% ipython --no-banner

In [1]: import numpy as np

In [2]: from numpy import linalg as LA

In [3]: np.set_printoptions(precision=2, suppress=True, linewidth=120, sign=" ")

In [4]: feats = np.array([[-2.0, 0.0, 2.0, -1.0],
   ...:     [-3.0, 0.0, 3.0, -1.0],
   ...:     [-3.0, -2.0, 5.0, -1.0],
   ...:     [0.0, -2.0, 2.0, 1.0]])

In [5]: # looks like rank 3

In [6]: A2 = feats / LA.norm(feats, axis=1, keepdims=True)

In [7]: C2 = A2 @ A2.T

In [8]: (np.abs(C2) > 0.9).astype(int)
Out[8]: 
array([[ 1,  1,  1,  0],
       [ 1,  1,  1,  0],
       [ 1,  1,  1,  0],
       [ 0,  0,  0,  1]])

In [9]: C2[3]
Out[9]: array([ 0.33,  0.38,  0.69,  1.  ])

In [10]: LA.norm(A2, axis=1)
Out[10]: array([ 1.,  1.,  1.,  1.])

In [11]: C2
Out[11]: 
array([[ 1.  ,  0.99,  0.91,  0.33],
       [ 0.99,  1.  ,  0.92,  0.38],
       [ 0.91,  0.92,  1.  ,  0.69],
       [ 0.33,  0.38,  0.69,  1.  ]])

In [12]: np.round(np.degrees(np.arccos(np.clip(C2[3, 0], -1, 1))), 2)
Out[12]: np.float64(70.53)

In [13]: m1 = np.array([[12, 10, 18, 10, 16, 14],
    ...:     [-1, -5, -4, -4, -3, -3],
    ...:     [-16, -5, -19, -7, -18, -15],
    ...:     [-3, 10, 3, 7, 1, 2],
    ...:     [-3, -15, -12, -12, -9, -9],
    ...:     [1, 5, 4, 4, 3, 3]])

In [14]: # null space of dimension 4

In [15]: np.abs(np.diag(LA.qr(m1)[1])) > 1e-9
Out[15]: array([ True,  True, False, False, False, False])

In [16]: round(float(np.trace(LA.pinv(m1) @ m1)), 2)
Out[16]: 2.0

In [17]: LA.lstsq(m1[:-1].T, m1[-1])[2]
Out[17]: np.int32(2)

In [18]: np.unique(m1.round(6), axis=0).shape
Out[18]: (6, 6)

In [19]: np.round(np.sort(np.abs(LA.eigvals(m1))), 2) + 0
Out[19]: array([  0.,   0.,   0.,   0.,   2.,  13.])

In [20]: LA.matrix_power(m1, 4)
Out[20]: 
array([[-35478, -16090, -45132, -19324, -41914, -35462],
       [ 11311,   5105,  14374,   6142,  13353,  11295],
       [ 30595,  13925,  38950,  16702,  36165,  30603],
       [-16194,  -7270, -20556,  -8764, -19102, -16154],
       [ 33933,  15315,  43122,  18426,  40059,  33885],
       [-11311,  -5105, -14374,  -6142, -13353, -11295]])

In [21]: np.allclose(m1, m1.T)
Out[21]: False

In [22]: (m1 + m1.T) / 2
Out[22]: 
array([[ 12. ,   4.5,   1. ,   3.5,   6.5,   7.5],
       [  4.5,  -5. ,  -4.5,   3. ,  -9. ,   1. ],
       [  1. ,  -4.5, -19. ,  -2. , -15. ,  -5.5],
       [  3.5,   3. ,  -2. ,   7. ,  -5.5,   3. ],
       [  6.5,  -9. , -15. ,  -5.5,  -9. ,  -3. ],
       [  7.5,   1. ,  -5.5,   3. ,  -3. ,   3. ]])

In [23]: A = np.array([[-3.0, 1.0, 0.0], [0.0, -3.0, 1.0], [0.0, 0.0, -3.0]])

In [24]: rng = np.random.default_rng(629125)

In [25]: labels = rng.permutation(3)

In [26]: labels
Out[26]: array([ 1,  0,  2])

In [27]: A2 = A[labels][:, labels]

In [28]: np.allclose(A2, A)
Out[28]: False

In [29]: np.sort(np.abs(LA.eigvals(A2)))
Out[29]: array([ 3.,  3.,  3.])

In [30]: evals, V = LA.eig(A)

In [31]: np.sort(LA.eigvals(A.T))
Out[31]: array([-3., -3., -3.])

In [32]: np.prod(evals)
Out[32]: np.float64(-27.0)

In [33]: np.sort(LA.eigvals(A @ A))
Out[33]: array([ 9.,  9.,  9.])

In [34]: np.sort(LA.eigvals(LA.inv(A)))
Out[34]: array([-0.33, -0.33, -0.33])

In [35]: P = np.triu(np.array([[-1, 2, 2], [-2, -2, -1], [1, 3, 2]]), 1) + np.eye(3)

In [36]: A2 = P @ A @ LA.inv(P)

In [37]: LA.matrix_rank(A2)
Out[37]: np.int64(3)

In [38]: round(LA.det(A2), 2)
Out[38]: np.float64(-27.0)

In [39]: np.poly(A2)
Out[39]: array([  1.,   9.,  27.,  27.])

In [40]: A2
Out[40]: 
array([[-3.,  1.,  3.],
       [ 0., -3.,  1.],
       [ 0.,  0., -3.]])

In [41]: [int(LA.matrix_rank(LA.matrix_power(A, p))) for p in range(1, 4)]
Out[41]: [3, 3, 3]

In [42]: A @ A
Out[42]: 
array([[ 9., -6.,  1.],
       [ 0.,  9., -6.],
       [ 0.,  0.,  9.]])

In [43]: LA.matrix_rank(A - A[0, 0] * np.eye(3))
Out[43]: np.int64(2)

In [44]: LA.matrix_power(A - np.diag(np.diag(A)), 3)
Out[44]: 
array([[ 0.,  0.,  0.],
       [ 0.,  0.,  0.],
       [ 0.,  0.,  0.]])

In [45]: f = np.array([2, 3])

In [46]: np.correlate(A[0], A[1], "full")
Out[46]: array([-3., 10., -3.,  0.,  0.])

In [47]: np.polyval(f, A[0])
Out[47]: array([-3.,  5.,  3.])

In [48]: F = np.loadtxt("run9.csv", delimiter=",")

In [49]: F
Out[49]: 
array([[-0.8,  1.4, -0.2,  1.4, -0.4, -0.4, -1.4],
       [-0.7,  0.4,  0.2,  1.1,  0.3, -0.5, -1.5],
       [ 0.7,  0.2, -0.2, -0.9,  1.4,  1.8,  0.8],
       [-1.8, -1.8, -2.2, -1. ,  1. , -2.4, -0.1],
       [ 0.5, -2.4, -1.4, -0.4, -0.3, -0.7,  1. ],
       [ 0.8,  1.2, -0.8, -0.9, -1.9, -1.2,  0.3],
       [ 0.4, -0.5,  0.2,  0.6,  1.3,  0.6,  0.4],
       [-0.9,  2.4, -7.8, -1.2,  4.2, -1.2, -2.7],
       [ 0.5, -1.3, -1.5,  0.8, -0.7,  0.1,  0.3],
       [-1.1,  0.7, -0.4, -0.2, -1.3, -0.5,  1.6],
       [ 0.1,  1.1, -1.5, -0.6,  1. , -0.5, -0.8],
       [ 0.1, -0.2, -1.2, -0.2, -0.1,  1. , -2.2],
       [-0.3, -0.3, -0.9,  0.4, -1.5,  0.2, -0.4],
       [ 0.6, -1.2, -0.4, -0.5,  0.7, -0.1,  1. ],
       [ 2.4, -0.4, -1.9, -1.2, -1.5, -0.2,  0.4],
       [-0.2, -0.7,  0. ,  0. ,  1.4,  0.9,  1.5],
       [ 0.5, -0.4,  1.1,  1.5,  0. ,  0.9, -0.6]])

In [50]: A2 = F / np.sqrt((F ** 2).mean(axis=1, keepdims=True))

In [51]: A2[9]
Out[51]: array([-1.15,  0.73, -0.42, -0.21, -1.36, -0.52,  1.67])

In [52]: LA.matrix_rank(A2) == LA.matrix_rank(F)
Out[52]: np.True_

In [53]: K = np.load("case3.npy")

In [54]: K
Out[54]: 
array([[ 0.67,  0.  ,  0.  ,  0.33,  0.  ,  0.  ,  0.  ],
       [ 0.33,  0.33,  0.33,  0.  ,  0.  ,  0.  ,  0.  ],
       [ 0.  ,  0.  ,  1.  ,  0.  ,  0.  ,  0.  ,  0.  ],
       [ 0.  ,  0.  ,  0.  ,  1.  ,  0.  ,  0.  ,  0.  ],
       [ 0.  ,  0.33,  0.  ,  0.33,  0.33,  0.  ,  0.  ],
       [ 0.  ,  0.  ,  0.17,  0.17,  0.17,  0.33,  0.17],
       [ 0.5 ,  0.  ,  0.  ,  0.  ,  0.  ,  0.  ,  0.5 ]])

In [55]: vec = np.array([5, 4, 9, 1, 5, 8, 3])

In [56]: K * vec
Out[56]: 
array([[ 3.33,  0.  ,  0.  ,  0.33,  0.  ,  0.  ,  0.  ],
       [ 1.67,  1.33,  3.  ,  0.  ,  0.  ,  0.  ,  0.  ],
       [ 0.  ,  0.  ,  9.  ,  0.  ,  0.  ,  0.  ,  0.  ],
       [ 0.  ,  0.  ,  0.  ,  1.  ,  0.  ,  0.  ,  0.  ],
       [ 0.  ,  1.33,  0.  ,  0.33,  1.67,  0.  ,  0.  ],
       [ 0.  ,  0.  ,  1.5 ,  0.17,  0.83,  2.67,  0.5 ],
       [ 2.5 ,  0.  ,  0.  ,  0.  ,  0.  ,  0.  ,  1.5 ]])

In [57]: (K @ vec).argmax()
Out[57]: np.int64(2)

In [58]: (K * vec).sum(axis=1)
Out[58]: array([ 3.67,  6.  ,  9.  ,  1.  ,  3.33,  5.67,  4.  ])
